% python3 -q
>>> import numpy as np
>>> from numpy import linalg as LA
>>> np.set_printoptions(precision=1, suppress=True, linewidth=140, sign=" ")
>>> rng = np.random.default_rng(52024)
>>> m1 = np.array([[1, 3, 5, 1, 9],
...     [6, 3, 3, 2, 5],
...     [2, 3, 5, 7, 5],
...     [9, 2, 1, 5, 2],
...     [9, 5, 4, 5, 8],
...     [7, 5, 1, 6, 2],
...     [6, 2, 0, 3, 6],
...     [5, 5, 6, 4, 2],
...     [5, 9, 7, 1, 4],
...     [6, 4, 6, 2, 1],
...     [6, 9, 6, 2, 3]]) * (rng.random((11, 5)) < 0.3)
>>> m1
array([[ 0,  3,  0,  1,  9],
       [ 0,  0,  0,  0,  0],
       [ 0,  0,  0,  0,  0],
       [ 9,  0,  0,  5,  2],
       [ 9,  0,  0,  5,  8],
       [ 0,  0,  1,  0,  0],
       [ 0,  0,  0,  3,  0],
       [ 0,  0,  0,  0,  0],
       [ 0,  0,  0,  0,  0],
       [ 0,  0,  6,  0,  1],
       [ 0,  0,  0,  2,  0]])
>>> Xs = m1 - m1.mean(axis=0)
>>> evecs = LA.svd(Xs)[2][:4]
>>> out = Xs - Xs @ evecs.T @ evecs
>>> np.round(np.cov(Xs @ evecs.T, rowvar=False), 1) + 0
array([[ 21.1,   0. ,   0. ,   0. ],
       [  0. ,   7.6,   0. ,   0. ],
       [  0. ,   0. ,   3.2,   0. ],
       [  0. ,   0. ,   0. ,   0.7]])
>>> np.diag(evecs.T @ evecs)
array([ 1. ,  0.1,  1. ,  1. ,  0.9])
>>> Xs = m1 - m1.mean(axis=0)
>>> left, sigma, Vh = LA.svd(Xs, full_matrices=False)
>>> LA.matrix_rank(Xs)
np.int64(5)
>>> np.abs(left[:, 0]).argmax()
np.int64(4)
>>> np.searchsorted(np.cumsum(sigma ** 2) / (sigma ** 2).sum(), 0.9) + 1
np.int64(3)
>>> np.abs(Vh[0]).argmax()
np.int64(0)
>>> np.round(np.abs(Vh[-1]), 1) + 0
array([ 0.2,  1. ,  0.1,  0. ,  0.3])
>>> out = np.array([[0, 0, 0, 3], [1, 3, 0, 3], [2, 0, 3, 0], [1, 3, 3, 2]])
>>> out[-1] = out[0]
>>> J = out + 0.3 * np.eye(4)
>>> J
array([[ 0.3,  0. ,  0. ,  3. ],
       [ 1. ,  3.3,  0. ,  3. ],
       [ 2. ,  0. ,  3.3,  0. ],
       [ 0. ,  0. ,  0. ,  3.3]])
>>> vals, evecs = LA.eig(J)
>>> np.sort(LA.eigvals(J.T))
array([ 0.3,  3.3,  3.3,  3.3])
>>> J @ evecs[:, 0] - vals[0] * evecs[:, 0]
array([ 0.,  0.,  0.,  0.])
>>> np.sort(LA.eigvals(LA.inv(J)))
array([ 0.3,  0.3,  0.3,  3.3])
>>> vals
array([ 3.3,  3.3,  0.3,  3.3])
>>> F = np.loadtxt("mat.csv", delimiter=",")
>>> F
array([[ 12.,   0.,   8.,   0.],
       [  3.,   2.,   1.,   6.],
       [  6.,   0.,  11.,   0.],
       [  0.,   7.,   6.,  11.],
       [ 14.,   0.,   2.,   0.],
       [ 19.,   0.,  10.,   0.],
       [ 10.,   3.,  18.,   0.],
       [  1.,   1.,   0.,   9.],
       [  7.,   1.,   4.,   3.],
       [ 17.,   0.,   4.,   0.],
       [  2.,   2.,   9.,   2.],
       [  0.,   3.,   0.,  13.],
       [ 13.,   0.,   1.,   0.],
       [ 19.,   0.,  10.,   0.],
       [ 21.,   0.,  19.,   0.],
       [  5.,   2.,   9.,   2.],
       [  6.,   0.,   0.,   4.],
       [ 16.,   0.,  14.,   0.],
       [ 10.,   0.,   3.,   2.],
       [  7.,   0.,   3.,   2.],
       [  0.,   5.,   0.,  17.],
       [ 15.,   0.,   8.,   0.],
       [  0.,   9.,   0.,  17.],
       [  2.,   0.,   0.,   5.],
       [  7.,   0.,   0.,   4.],
       [  0.,   5.,   4.,   9.],
       [  0.,   5.,  16.,   3.],
       [ 25.,   0.,   8.,   0.],
       [  6.,   1.,  12.,   0.],
       [  4.,   3.,   6.,   5.],
       [ 10.,   0.,   0.,   0.],
       [  9.,   0.,   0.,   0.],
       [ 13.,   0.,  13.,   0.],
       [  5.,   0.,   6.,   0.],
       [  0.,   6.,  13.,   6.],
       [  8.,   2.,   9.,   2.],
       [  8.,   2.,   9.,   2.],
       [ 26.,   0.,  11.,   0.],
       [  5.,   4.,  11.,   4.],
       [  1.,   5.,  20.,   1.],
       [ 21.,   0.,  19.,   0.],
       [ 12.,   0.,   7.,   0.],
       [ 16.,   0.,   0.,   0.],
       [  0.,   3.,   0.,  15.],
       [  0.,   6.,   5.,  10.]])
>>> W = np.array([[2, -1, 2, -2], [2, -2, 1, -2], [-2, 2, 0, -1], [2, -1, 2, 1]])
>>> c = np.array([2, 3, 5, 5])
>>> hid = np.maximum(F @ W + c, 0)
>>> (hid > 0).mean(axis=0)
array([ 0.8,  0.5,  1. ,  0.1])
>>> basis = np.array([[3, 2, 0], [3, 3, 2], [1, 3, 0], [0, 3, 2]])
>>> (hid @ basis).round(6).argmax(axis=1)
array([ 1,  1,  1,  1,  1,  1,  1,  1,  1,  1,  1,  1,  1,  1,  1,  1,  1,  1,  1,  1,  1,  1,  1,  1,  1,  1,  1,  1,  1,  1,  1,  1,  1,
        1,  1,  1,  1,  1,  1,  1,  1,  1,  1,  1,  1])
>>> hid @ basis
array([[  80.,  128.,   14.],
       [  91.,  119.,    0.],
       [  74.,  108.,   38.],
       [ 112.,  154.,    0.],
       [ 111.,  151.,    0.],
       [ 115.,  181.,    8.],
       [  97.,  153.,   46.],
       [  98.,  156.,   20.],
       [  74.,  110.,    0.],
       [ 123.,  173.,    0.],
       [  54.,   84.,   26.],
       [ 136.,  206.,   24.],
       [ 109.,  145.,    0.],
       [ 115.,  181.,    8.],
       [ 125.,  213.,   40.],
       [  57.,   97.,   20.],
       [  91.,  119.,    0.],
       [ 100.,  168.,   30.],
       [  89.,  127.,    0.],
       [  65.,   97.,    0.],
       [ 182.,  260.,   24.],
       [  95.,  149.,    8.],
       [ 210.,  264.,    8.],
       [  67.,  107.,   12.],
       [  99.,  129.,    0.],
       [  94.,  128.,    0.],
       [  82.,  114.,   44.],
       [ 163.,  237.,    0.],
       [  75.,  111.,   38.],
       [  68.,  106.,    0.],
       [  91.,  119.,    0.],
       [  83.,  109.,    0.],
       [  85.,  145.,   32.],
       [  45.,   75.,   20.],
       [  56.,  102.,   22.],
       [  72.,  118.,   14.],
       [  72.,  118.,   14.],
       [ 153.,  235.,    0.],
       [  69.,  117.,   16.],
       [ 107.,  135.,   62.],
       [ 125.,  213.,   40.],
       [  80.,  126.,   10.],
       [ 139.,  179.,    0.],
       [ 152.,  232.,   28.],
       [ 103.,  141.,    0.]])
